% python3 -q
>>> import numpy as np
>>> import numpy.linalg as la
>>> np.set_printoptions(precision=2, suppress=True, linewidth=140)
>>> rnd = lambda a: np.round(a, 2) + 0
>>> data = np.load("arr.npy")
>>> data
array([[  0,   0,  -3,   0,   0,   1],
       [ -3,  -3, -12,   1,   1,   4],
       [ 12,  -9,  -3,  -4,   3,   1],
       [  0,   0,   1,   0,   0,   2],
       [  1,   1,   4,   2,   2,   8],
       [ -4,   3,   1,  -8,   6,   2]])
>>> u, r1 = data[4], data[2]
>>> u @ u
np.int64(90)
>>> pr = (u @ r1) / (u @ u) * u
>>> rnd(r1 - pr)
array([12.03, -8.97, -2.87, -3.93,  3.07,  1.27])
>>> O, vecs = la.qr(data[:, :5])[0], la.qr(data[:, 5:])[0]
>>> sig = la.svd(O.T @ vecs, compute_uv=False)
>>> print(rnd(la.norm(O @ O.T - vecs @ vecs.T, 2)))
1.0
>>> out = data / la.norm(data, axis=1, keepdims=True)
>>> G = out @ out.T
>>> rnd(la.norm(out, axis=1))
array([1., 1., 1., 1., 1., 1.])
>>> rnd(np.degrees(np.arccos(np.clip(G[1, 2], -1, 1))))
np.float64(82.03)
>>> rnd(G)
array([[ 1.  ,  0.94,  0.2 , -0.14, -0.13, -0.03],
       [ 0.94,  1.  ,  0.14, -0.13, -0.14, -0.02],
       [ 0.2 ,  0.14,  1.  , -0.03, -0.02, -0.14],
       [-0.14, -0.13, -0.03,  1.  ,  0.94,  0.2 ],
       [-0.13, -0.14, -0.02,  0.94,  1.  ,  0.14],
       [-0.03, -0.02, -0.14,  0.2 ,  0.14,  1.  ]])
>>> W1 = np.array([[3, -3, 3, -1, 0],
...     [1, 0, 3, -2, 3],
...     [4, -2, -4, -2, 5],
...     [1, 4, -5, 5, -3],
...     [-3, 2, -1, 2, 2],
...     [5, 0, -1, -2, 2]])
>>> coef = np.array([-3, -3, 3, -1, 1])
>>> act = np.maximum(G @ W1 + coef, 0)
>>> (act > 0).astype(int)
array([[1, 0, 1, 0, 1],
       [1, 0, 1, 0, 1],
       [1, 0, 1, 0, 1],
       [0, 1, 0, 1, 0],
       [0, 1, 0, 1, 0],
       [1, 0, 1, 0, 1]])
>>> basis = np.array([[-1, 2, 0], [-1, -1, 0], [1, 1, -2], [1, -1, 0], [2, -2, 1]])
>>> W1 @ basis
array([[  2,  13,  -6],
       [  6,   1,  -3],
       [  2,  -2,  13],
       [-11,  -6,   7],
       [  6, -15,   4],
       [ -4,   7,   4]])
>>> rng = np.random.default_rng(187)
>>> lab = rng.permutation(6)
>>> out = data[:, lab] * rng.choice([-1, 1], 6)
>>> out
array([[ 0,  0,  3,  0, -1,  0],
       [ 3, -1, 12, -3, -4,  1],
       [ 9,  4,  3, 12, -1,  3],
       [ 0,  0, -1,  0, -2,  0],
       [-1, -2, -4,  1, -8,  2],
       [-3,  8, -1, -4, -2,  6]])
>>> left, _, VT = la.svd(data.T @ out)
>>> rnd(left @ VT)
array([[ 0.,  0.,  0.,  1.,  0.,  0.],
       [-1.,  0.,  0.,  0.,  0.,  0.],
       [ 0.,  0., -1.,  0.,  0.,  0.],
       [ 0., -1.,  0.,  0.,  0.,  0.],
       [ 0.,  0.,  0.,  0.,  0.,  1.],
       [ 0.,  0.,  0.,  0., -1.,  0.]])
>>> rnd(la.lstsq(data, out)[0])
array([[ 0.,  0.,  0.,  1.,  0.,  0.],
       [-1.,  0.,  0.,  0.,  0.,  0.],
       [ 0.,  0., -1.,  0.,  0.,  0.],
       [ 0., -1.,  0.,  0.,  0.,  0.],
       [ 0.,  0.,  0.,  0.,  0.,  1.],
       [ 0.,  0.,  0.,  0., -1.,  0.]])
